$ python -q
>>> import numpy as np
>>> from numpy import linalg as LA
>>> np.set_printoptions(precision=3, suppress=True, linewidth=120, sign=" ")
>>> W0 = np.load("test10.npy")
>>> W0
array([[ 4,  0,  0,  0,  0,  0],
       [-5,  5,  0,  0,  0,  0],
       [ 2,  4, -5,  0,  0,  0],
       [ 3,  4,  1,  1,  0,  0],
       [-5, -2,  1,  0, -4,  0],
       [-4, -2,  4, -1,  5,  3]])
>>> # triangular: eigenvalues sit on the diagonal
>>> th = np.radians(45)
>>> Rm = np.eye(6)
>>> Rm[2, 2] = Rm[0, 0] = np.cos(th)
>>> Rm[2, 0], Rm[0, 2] = -np.sin(th), np.sin(th)
>>> Rm
array([[ 0.707,  0.   ,  0.707,  0.   ,  0.   ,  0.   ],
       [ 0.   ,  1.   ,  0.   ,  0.   ,  0.   ,  0.   ],
       [-0.707,  0.   ,  0.707,  0.   ,  0.   ,  0.   ],
       [ 0.   ,  0.   ,  0.   ,  1.   ,  0.   ,  0.   ],
       [ 0.   ,  0.   ,  0.   ,  0.   ,  1.   ,  0.   ],
       [ 0.   ,  0.   ,  0.   ,  0.   ,  0.   ,  1.   ]])
>>> out = W0 @ Rm.T
>>> np.allclose(W0 @ W0.T, out @ out.T)
True
>>> f = np.array([2, 1, -3, 2, 2, -1])
>>> out = W0 + np.outer(f, np.eye(6)[3])
>>> LA.matrix_rank(out - W0)
np.int64(1)
>>> out
array([[ 4.,  0.,  0.,  2.,  0.,  0.],
       [-5.,  5.,  0.,  1.,  0.,  0.],
       [ 2.,  4., -5., -3.,  0.,  0.],
       [ 3.,  4.,  1.,  3.,  0.,  0.],
       [-5., -2.,  1.,  2., -4.,  0.],
       [-4., -2.,  4., -2.,  5.,  3.]])
>>> x0 = np.array([-2, -1, 2, 2, -2, 1])
>>> y = W0 @ x0
>>> b, lr = np.zeros(6), 1 / LA.norm(W0, 2) ** 2
>>> for i in range(8):
...     b -= lr * W0.T @ (W0 @ b - y)
...     if i % 2 == 0: print(i, round(LA.norm(W0 @ b - y), 3))
... 
0 9.988
2 5.956
4 4.304
6 3.34
>>> round(float(LA.cond(W0)), 3)
28.366
>>> W0 @ W0
array([[ 16,   0,   0,   0,   0,   0],
       [-45,  25,   0,   0,   0,   0],
       [-22,   0,  25,   0,   0,   0],
       [ -3,  28,  -4,   1,   0,   0],
       [ 12,   2,  -9,   0,  16,   0],
       [-38, -14,  -4,  -4,  -5,   9]])
>>> K = np.load("case10.npy")
>>> K
array([[ 0,  0,  0,  0,  0,  0],
       [ 1,  0,  0,  0,  0,  0],
       [ 0,  0,  0,  0,  0,  0],
       [ 0,  0,  0,  0,  0,  0],
       [ 0,  0,  0,  0,  0,  2],
       [ 0,  0,  1,  0,  0,  0]])
>>> # rows and columns are dependent
>>> np.sort(LA.eigvals(K).real)
array([ 0.,  0.,  0.,  0.,  0.,  0.])
>>> mat = np.loadtxt("block11.csv", delimiter=",")
>>> mat
array([[ 1.655,  0.36 ,  0.468,  1.121,  0.322, -0.187],
       [ 0.36 ,  2.703,  0.229, -0.13 , -0.256,  0.064],
       [ 0.468,  0.229,  2.194, -0.613,  0.165, -0.077],
       [ 1.121, -0.13 , -0.613,  1.555, -0.014,  0.694],
       [ 0.322, -0.256,  0.165, -0.014,  2.747, -0.107],
       [-0.187,  0.064, -0.077,  0.694, -0.107,  2.148]])
>>> # rows and columns are dependent
>>> rank = LA.matrix_rank(mat)
>>> rank
np.int64(5)
>>> N = LA.svd(mat)[2][rank:].T
>>> N[:, 0] / N[np.abs(N[:, 0]).round(6).argmax(), 0]
array([-0.892,  0.147,  0.435,  1.   ,  0.082, -0.386])
>>> N.shape
(6, 1)
>>> np.allclose(mat @ N, 0)
True
>>> [int(LA.matrix_rank(mat[:i])) for i in range(1, len(mat) + 1)]
[1, 2, 3, 4, 5, 5]
>>> LA.matrix_rank(mat.T @ mat), LA.matrix_rank(mat @ mat.T)
(np.int64(5), np.int64(5))
>>> U, sv, Vh = LA.svd(mat)
>>> evecs = Vh[:(sv > 1e-8).sum()]
>>> rng = np.random.default_rng(298)
>>> x0 = mat[2] + 4 * mat[4] + rng.integers(2) * np.eye(6)[4]
>>> x0
array([ 1.755, -0.795,  2.853, -0.67 , 11.152, -0.507])
>>> np.round(LA.norm(x0 - evecs.T @ evecs @ x0), 3)
np.float64(0.0)
>>> LA.matrix_rank(np.vstack([mat, x0]))
np.int64(5)
>>> feats = np.diag(np.array([-1, 1, -1, -9, 7, -9, -5, 1, 0]))
>>> feats
array([[-1,  0,  0,  0,  0,  0,  0,  0,  0],
       [ 0,  1,  0,  0,  0,  0,  0,  0,  0],
       [ 0,  0, -1,  0,  0,  0,  0,  0,  0],
       [ 0,  0,  0, -9,  0,  0,  0,  0,  0],
       [ 0,  0,  0,  0,  7,  0,  0,  0,  0],
       [ 0,  0,  0,  0,  0, -9,  0,  0,  0],
       [ 0,  0,  0,  0,  0,  0, -5,  0,  0],
       [ 0,  0,  0,  0,  0,  0,  0,  1,  0],
       [ 0,  0,  0,  0,  0,  0,  0,  0,  0]])
>>> # equal to its transpose
>>> rank = LA.matrix_rank(feats)
>>> rank
np.int64(8)
>>> N = LA.svd(feats)[2][rank:].T
>>> N.shape
(9, 1)
>>> [int(LA.matrix_rank(feats[:i])) for i in range(1, len(feats) + 1)]
[1, 2, 3, 4, 5, 6, 7, 8, 8]
>>> LA.matrix_rank(feats.T @ feats), LA.matrix_rank(feats @ feats.T)
(np.int64(8), np.int64(8))
>>> feats @ N
array([[ 0.],
       [ 0.],
       [ 0.],
       [ 0.],
       [ 0.],
       [ 0.],
       [ 0.],
       [ 0.],
       [ 0.]])
>>> N[:, 0] / N[np.abs(N[:, 0]).round(6).argmax(), 0]
array([ 0.,  0.,  0.,  0.,  0.,  0.,  0.,  0.,  1.])
>>> [int(LA.matrix_rank(np.delete(feats, i, axis=0))) for i in range(9)]
[7, 7, 7, 7, 7, 7, 7, 7, 8]
>>> np.allclose(feats @ N, 0)
True
>>> [int(LA.matrix_rank(feats[:, :j + 1])) for j in range(9)]
[1, 2, 3, 4, 5, 6, 7, 8, 8]
>>> def softmax(z):
...     e = np.exp(z - z.max(axis=-1, keepdims=True))
...     return e / e.sum(axis=-1, keepdims=True)
... 
>>> softmax(mat).sum(axis=1)
array([ 1.,  1.,  1.,  1.,  1.,  1.])
>>> softmax(mat[0])
array([ 0.386,  0.106,  0.118,  0.227,  0.102,  0.061])
>>> softmax(mat[0] + 5)
array([ 0.386,  0.106,  0.118,  0.227,  0.102,  0.061])
>>> scores = mat @ mat.T / np.sqrt(6)
>>> softmax(scores)[0] @ mat
array([ 1.005,  0.413,  0.312,  0.745,  0.406,  0.204])
>>> X = np.load("layer4.npy")
>>> X
array([[ 3.354, -2.227,  2.965],
       [ 0.582,  4.661, -1.714],
       [-2.049,  2.564, -3.772],
       [ 2.732,  1.358,  3.961],
       [-0.513, -1.197, -4.827],
       [-2.744, -3.232, -2.65 ],
       [-0.767,  3.406, -3.579],
       [-1.338,  0.69 , -4.768],
       [ 2.33 , -2.265, -3.8  ],
       [ 3.747, -3.129,  1.081],
       [-4.047,  2.038,  2.115],
       [ 4.609, -1.816, -0.678],
       [ 2.568, -1.058, -4.158]])
>>> proj = X @ LA.solve(X.T @ X, X.T)
>>> LA.matrix_rank(np.eye(13) - proj)
np.int64(10)
>>> np.round(LA.eigvalsh(proj), 3) + 0
array([ 0.,  0.,  0.,  0.,  0.,  0.,  0.,  0.,  0.,  0.,  1.,  1.,  1.])
